% ipython --no-banner

In [1]: import numpy as np

In [2]: np.set_printoptions(precision=2, suppress=True, linewidth=200, sign=" ")

In [3]: arr = np.load("case8.npy")

In [4]: arr
Out[4]: 
array([[ 5.,  1.,  0.,  0.,  0.],
       [ 0.,  5.,  1.,  0.,  0.],
       [ 0.,  0.,  5.,  1.,  0.],
       [ 0.,  0.,  0.,  5.,  1.],
       [ 0.,  0.,  0.,  0.,  5.]])

In [5]: # triangular: eigenvalues sit on the diagonal

In [6]: np.kron(np.eye(2, dtype=int), arr)
Out[6]: 
array([[ 5.,  1.,  0.,  0.,  0.,  0.,  0.,  0.,  0.,  0.],
       [ 0.,  5.,  1.,  0.,  0.,  0.,  0.,  0.,  0.,  0.],
       [ 0.,  0.,  5.,  1.,  0.,  0.,  0.,  0.,  0.,  0.],
       [ 0.,  0.,  0.,  5.,  1.,  0.,  0.,  0.,  0.,  0.],
       [ 0.,  0.,  0.,  0.,  5.,  0.,  0.,  0.,  0.,  0.],
       [ 0.,  0.,  0.,  0.,  0.,  5.,  1.,  0.,  0.,  0.],
       [ 0.,  0.,  0.,  0.,  0.,  0.,  5.,  1.,  0.,  0.],
       [ 0.,  0.,  0.,  0.,  0.,  0.,  0.,  5.,  1.,  0.],
       [ 0.,  0.,  0.,  0.,  0.,  0.,  0.,  0.,  5.,  1.],
       [ 0.,  0.,  0.,  0.,  0.,  0.,  0.,  0.,  0.,  5.]])

In [7]: round(float(np.linalg.det(arr[::-1])), 2)
Out[7]: 3125.0

In [8]: round(np.linalg.eigvals(arr).sum().real, 2)
Out[8]: np.float64(25.0)

In [9]: rng = np.random.default_rng(24517)

In [10]: z = rng.permutation(5)

In [11]: M2 = arr[:, z] * rng.choice([-1, 1], 5)

In [12]: M2
Out[12]: 
array([[ 5., -0.,  1., -0., -0.],
       [ 0., -0.,  5., -0., -1.],
       [ 0., -0.,  0., -1., -5.],
       [ 0., -1.,  0., -5., -0.],
       [ 0., -5.,  0., -0., -0.]])

In [13]: Uu, _, VT = np.linalg.svd(arr.T @ M2)

In [14]: np.round(Uu @ VT, 2) + 0
Out[14]: 
array([[ 1.,  0.,  0.,  0.,  0.],
       [ 0.,  0.,  1.,  0.,  0.],
       [ 0.,  0.,  0.,  0., -1.],
       [ 0.,  0.,  0., -1.,  0.],
       [ 0., -1.,  0.,  0.,  0.]])

In [15]: proj = np.triu(np.array([[5, 3, 1, 0, 4],
    ...:     [2, 4, 5, 3, 4],
    ...:     [5, 4, 3, 3, 1],
    ...:     [0, 0, 4, 4, 1],
    ...:     [2, 5, 4, 2, 3]]), 1) + np.eye(5)

In [16]: M2 = proj @ arr @ np.linalg.inv(proj)

In [17]: np.poly(M2)
Out[17]: array([    1.,   -25.,   250., -1250.,  3125., -3125.])

In [18]: np.trace(M2), np.trace(arr)
Out[18]: (np.float64(25.0), np.float64(25.0))

In [19]: A = np.load("mat.npy")

In [20]: A
Out[20]: 
array([[ 0.31,  0.  , -0.95,  0.  ,  0.  ],
       [ 0.  ,  1.  ,  0.  ,  0.  ,  0.  ],
       [ 0.95,  0.  ,  0.31,  0.  ,  0.  ],
       [ 0.  ,  0.  ,  0.  ,  1.  ,  0.  ],
       [ 0.  ,  0.  ,  0.  ,  0.  ,  1.  ]])

In [21]: M2 = np.linalg.inv(A)

In [22]: np.linalg.inv(M2)
Out[22]: 
array([[ 0.31, -0.  , -0.95, -0.  , -0.  ],
       [ 0.  ,  1.  ,  0.  ,  0.  ,  0.  ],
       [ 0.95,  0.  ,  0.31,  0.  ,  0.  ],
       [ 0.  ,  0.  ,  0.  ,  1.  ,  0.  ],
       [ 0.  ,  0.  ,  0.  ,  0.  ,  1.  ]])

In [23]: round(float(np.linalg.cond(A)), 2)
Out[23]: 1.0

In [24]: round(float(np.linalg.slogdet(A)[0]), 2)
Out[24]: 1.0

In [25]: np.round(np.linalg.det(A) * np.linalg.det(M2), 2)
Out[25]: np.float64(1.0)

In [26]: np.round(A @ M2, 2) + 0
Out[26]: 
array([[ 1.,  0.,  0.,  0.,  0.],
       [ 0.,  1.,  0.,  0.,  0.],
       [ 0.,  0.,  1.,  0.,  0.],
       [ 0.,  0.,  0.,  1.,  0.],
       [ 0.,  0.,  0.,  0.,  1.]])

In [27]: M2
Out[27]: 
array([[ 0.31,  0.  ,  0.95,  0.  ,  0.  ],
       [ 0.  ,  1.  ,  0.  ,  0.  ,  0.  ],
       [-0.95, -0.  ,  0.31, -0.  , -0.  ],
       [ 0.  ,  0.  ,  0.  ,  1.  ,  0.  ],
       [ 0.  ,  0.  ,  0.  ,  0.  ,  1.  ]])

In [28]: (np.abs(M2) > 1e-9).astype(int)
Out[28]: 
array([[ 1,  0,  1,  0,  0],
       [ 0,  1,  0,  0,  0],
       [ 1,  0,  1,  0,  0],
       [ 0,  0,  0,  1,  0],
       [ 0,  0,  0,  0,  1]])

In [29]: def softmax(z):
    ...:     e = np.exp(z - z.max(axis=-1, keepdims=True))
    ...:     return e / e.sum(axis=-1, keepdims=True)
    ...: 

In [30]: np.round(softmax(10 * M2[2]), 2) + 0
Out[30]: array([ 0.  ,  0.04,  0.88,  0.04,  0.04])

In [31]: softmax(M2[2])
Out[31]: array([ 0.08,  0.21,  0.29,  0.21,  0.21])

In [32]: att = M2 @ M2.T / np.sqrt(5)

In [33]: softmax(att + np.triu(np.full(att.shape, -np.inf), 1))
Out[33]: 
array([[ 1.  ,  0.  ,  0.  ,  0.  ,  0.  ],
       [ 0.39,  0.61,  0.  ,  0.  ,  0.  ],
       [ 0.28,  0.28,  0.44,  0.  ,  0.  ],
       [ 0.22,  0.22,  0.22,  0.34,  0.  ],
       [ 0.18,  0.18,  0.18,  0.18,  0.28]])

In [34]: softmax(att)[2] @ M2
Out[34]: array([-0.21,  0.18,  0.26,  0.18,  0.18])

In [35]: vec = np.array([2, 4, 6, 9, 7])

In [36]: rhs = A @ vec

In [37]: coef, lr = np.zeros(5), 1 / np.linalg.norm(A, 2) ** 2

In [38]: for i in range(12):
    ...:     coef -= lr * A.T @ (A @ coef - rhs)
    ...:     if i % 2 == 0: print(i, round(np.linalg.norm(A @ coef - rhs), 2))
    ...: 
0 0.0
2 0.0
4 0.0
6 0.0
8 0.0
10 0.0

In [39]: coef
Out[39]: array([ 2.,  4.,  6.,  9.,  7.])

In [40]: A[:, 4] @ A[:, 3]
Out[40]: np.float64(0.0)

In [41]: np.linalg.pinv(A)
Out[41]: 
array([[ 0.31,  0.  ,  0.95,  0.  ,  0.  ],
       [ 0.  ,  1.  ,  0.  ,  0.  ,  0.  ],
       [-0.95,  0.  ,  0.31,  0.  ,  0.  ],
       [ 0.  ,  0.  ,  0.  ,  1.  ,  0.  ],
       [ 0.  ,  0.  ,  0.  ,  0.  ,  1.  ]])

In [42]: np.round(A @ A.T, 2) + 0
Out[42]: 
array([[ 1.,  0.,  0.,  0.,  0.],
       [ 0.,  1.,  0.,  0.,  0.],
       [ 0.,  0.,  1.,  0.,  0.],
       [ 0.,  0.,  0.,  1.,  0.],
       [ 0.,  0.,  0.,  0.,  1.]])

In [43]: mat = np.load("data.npy")

In [44]: mat
Out[44]: 
array([[ 0.92, -0.03, -0.25, -0.2 ,  0.14, -0.2 ],
       [-0.03,  0.99, -0.08, -0.07,  0.05, -0.07],
       [-0.25, -0.08,  0.24, -0.59,  0.42, -0.59],
       [-0.2 , -0.07, -0.59,  0.54,  0.33, -0.46],
       [ 0.14,  0.05,  0.42,  0.33,  0.77,  0.33],
       [-0.2 , -0.07, -0.59, -0.46,  0.33,  0.54]])

In [45]: # symmetric

In [46]: np.linalg.pinv(mat)
Out[46]: 
array([[ 0.92, -0.03, -0.25, -0.2 ,  0.14, -0.2 ],
       [-0.03,  0.99, -0.08, -0.07,  0.05, -0.07],
       [-0.25, -0.08,  0.24, -0.59,  0.42, -0.59],
       [-0.2 , -0.07, -0.59,  0.54,  0.33, -0.46],
       [ 0.14,  0.05,  0.42,  0.33,  0.77,  0.33],
       [-0.2 , -0.07, -0.59, -0.46,  0.33,  0.54]])

In [47]: np.linalg.norm(mat, axis=0)
Out[47]: array([ 1.,  1.,  1.,  1.,  1.,  1.])

In [48]: np.round(mat.T @ mat, 2) + 0
Out[48]: 
array([[ 1.,  0.,  0.,  0.,  0.,  0.],
       [ 0.,  1.,  0.,  0.,  0.,  0.],
       [ 0.,  0.,  1.,  0.,  0.,  0.],
       [ 0.,  0.,  0.,  1.,  0.,  0.],
       [ 0.,  0.,  0.,  0.,  1.,  0.],
       [ 0.,  0.,  0.,  0.,  0.,  1.]])

In [49]: np.round(mat[:, 0] @ mat[:, 1], 2)
Out[49]: np.float64(-0.0)

In [50]: M = np.load("a.npy")

In [51]: M
Out[51]: 
array([[ 26,  12, -10],
       [ 12,   8,   4],
       [-10,   4,  34]])

In [52]: # rows and columns are dependent

In [53]: evals, evecs = np.linalg.eigh(M)

In [54]: vec = np.array([-6, 0, -1])

In [55]: np.linalg.eigvalsh(M[1:, 1:])
Out[55]: array([  7.4,  34.6])

In [56]: round(vec @ M @ vec / (vec @ vec), 2), round(float(evals[0]), 2), round(float(evals[-1]), 2)
Out[56]: (np.float64(22.97), 0.0, 41.21)

In [57]: np.abs(M).sum(axis=1).max(), np.round(np.abs(evals).max(), 2)
Out[57]: (np.int64(48), np.float64(41.21))

In [58]: evecs * np.maximum(evals, 0) @ evecs.T
Out[58]: 
array([[ 26.,  12., -10.],
       [ 12.,   8.,   4.],
       [-10.,   4.,  34.]])

In [59]: F = np.triu(rng.random((5, 5)) < 0.5, 1).astype(int)

In [60]: F = F + F.T

In [61]: F
Out[61]: 
array([[ 0,  0,  0,  0,  0],
       [ 0,  0,  0,  1,  1],
       [ 0,  0,  0,  0,  0],
       [ 0,  1,  0,  0,  0],
       [ 0,  1,  0,  0,  0]])

In [62]: # symmetric, so the eigenvalues are real

In [63]: np.argwhere(np.triu(F))
Out[63]: 
array([[ 1,  3],
       [ 1,  4]])

In [64]: np.trace(F @ F @ F) // 6
Out[64]: np.int64(0)

In [65]: L = np.diag(F.sum(axis=1)) - F

In [66]: round(np.linalg.det(L[1:, 1:]))
Out[66]: 0

In [67]: np.round(np.linalg.eigvalsh(L), 2) + 0
Out[67]: array([ 0.,  0.,  0.,  1.,  3.])

In [68]: G = F.T @ F

In [69]: (F @ F.T).shape
Out[69]: (5, 5)

In [70]: np.trace(G), (F ** 2).sum()
Out[70]: (np.int64(4), np.int64(4))

In [71]: E = 0.7 ** np.abs(np.subtract.outer(np.arange(3), np.arange(3)))

In [72]: E
Out[72]: 
array([[ 1.  ,  0.7 ,  0.49],
       [ 0.7 ,  1.  ,  0.7 ],
       [ 0.49,  0.7 ,  1.  ]])

In [73]: Uu, sigma, VT = np.linalg.svd(E, full_matrices=False)

In [74]: np.cumsum(sigma ** 2) / np.sum(sigma ** 2)
Out[74]: array([ 0.94,  0.99,  1.  ])

In [75]: np.round(Uu.T @ Uu, 2) + 0
Out[75]: 
array([[ 1.,  0.,  0.],
       [ 0.,  1.,  0.],
       [ 0.,  0.,  1.]])

In [76]: sigma / sigma[0]
Out[76]: array([ 1.  ,  0.23,  0.1 ])

In [77]: (sigma > 1e-8).sum()
Out[77]: np.int64(3)

In [78]: np.abs(Uu[:, 0]).round(6).argmax()
Out[78]: np.int64(1)

In [79]: evals, evecs = np.linalg.eig(E)

In [80]: np.round(np.prod(evals), 2)
Out[80]: np.float64(0.26)

In [81]: np.round(E @ evecs[:, 0] - evals[0] * evecs[:, 0], 2) + 0
Out[81]: array([ 0.,  0.,  0.])

In [82]: Q, r_ = np.linalg.qr(E)

In [83]: np.round(np.trace(Q @ Q.T), 2)
Out[83]: np.float64(3.0)

In [84]: Q.round(2) + 0
Out[84]: 
array([[-0.76,  0.65,  0.  ],
       [-0.53, -0.62, -0.57],
       [-0.37, -0.44,  0.82]])

In [85]: np.round(Q.T @ Q, 2) + 0
Out[85]: 
array([[ 1.,  0.,  0.],
       [ 0.,  1.,  0.],
       [ 0.,  0.,  1.]])

In [86]: Q.shape, r_.shape
Out[86]: ((3, 3), (3, 3))

In [87]: z = rng.permutation(3)

In [88]: M2 = E[:, z] * rng.choice([-1, 1], 3)

In [89]: M2
Out[89]: 
array([[ 0.49,  1.  ,  0.7 ],
       [ 0.7 ,  0.7 ,  1.  ],
       [ 1.  ,  0.49,  0.7 ]])

In [90]: Uu, _, VT = np.linalg.svd(E.T @ M2)

In [91]: z
Out[91]: array([ 2,  0,  1])

In [92]: np.round(Uu @ VT, 2) + 0
Out[92]: 
array([[ 0.,  1.,  0.],
       [ 0.,  0.,  1.],
       [ 1.,  0.,  0.]])

In [93]: vec = np.array([1, 1, -2, -1, 3])

In [94]: rhs = arr @ vec

In [95]: rhs
Out[95]: array([  6.,   3., -11.,  -2.,  15.])

In [96]: np.linalg.solve(arr, 5 * rhs)
Out[96]: array([  5.,   5., -10.,  -5.,  15.])

In [97]: J = np.loadtxt("sample16.csv", delimiter=",")

In [98]: J
Out[98]: 
array([[-8.06, -8.17, -6.04,  1.12],
       [-8.  , -7.87, -5.9 ,  0.9 ],
       [-8.1 , -7.96, -6.25,  1.06],
       [-7.81, -8.06, -5.94,  0.96],
       [-7.97, -7.97, -5.95,  1.02],
       [-7.98, -7.99, -5.96,  1.  ],
       [-7.94, -8.08, -6.08,  1.06],
       [-7.99, -8.1 , -6.04,  0.99],
       [-7.91, -8.07, -5.89,  1.27],
       [-8.1 , -7.86, -5.96,  1.03],
       [ 3.95, -6.97,  3.05,  6.04],
       [ 4.09, -7.06,  2.83,  6.09],
       [ 4.17, -7.08,  2.97,  5.95],
       [ 3.84, -6.99,  2.88,  6.01],
       [ 3.96, -6.98,  3.  ,  6.1 ],
       [ 3.71, -6.75,  3.27,  6.  ],
       [ 4.1 , -6.97,  3.15,  5.89],
       [ 4.09, -7.05,  2.96,  5.99],
       [ 4.02, -6.99,  3.05,  6.17],
       [ 4.07, -7.07,  3.03,  5.95]])

In [99]: z = J[:, 1] > np.median(J[:, 1])

In [100]: r0 = J[z].mean(axis=0) - J[~z].mean(axis=0)

In [101]: (((J - J.mean(axis=0)) @ r0 > 0) == z).mean()
Out[101]: np.float64(1.0)

In [102]: z.astype(int)
Out[102]: array([ 0,  0,  0,  0,  0,  0,  0,  0,  0,  0,  1,  1,  1,  1,  1,  1,  1,  1,  1,  1])

In [103]: np.argsort(-np.abs(r0).round(6), kind="stable")
Out[103]: array([ 0,  2,  3,  1])
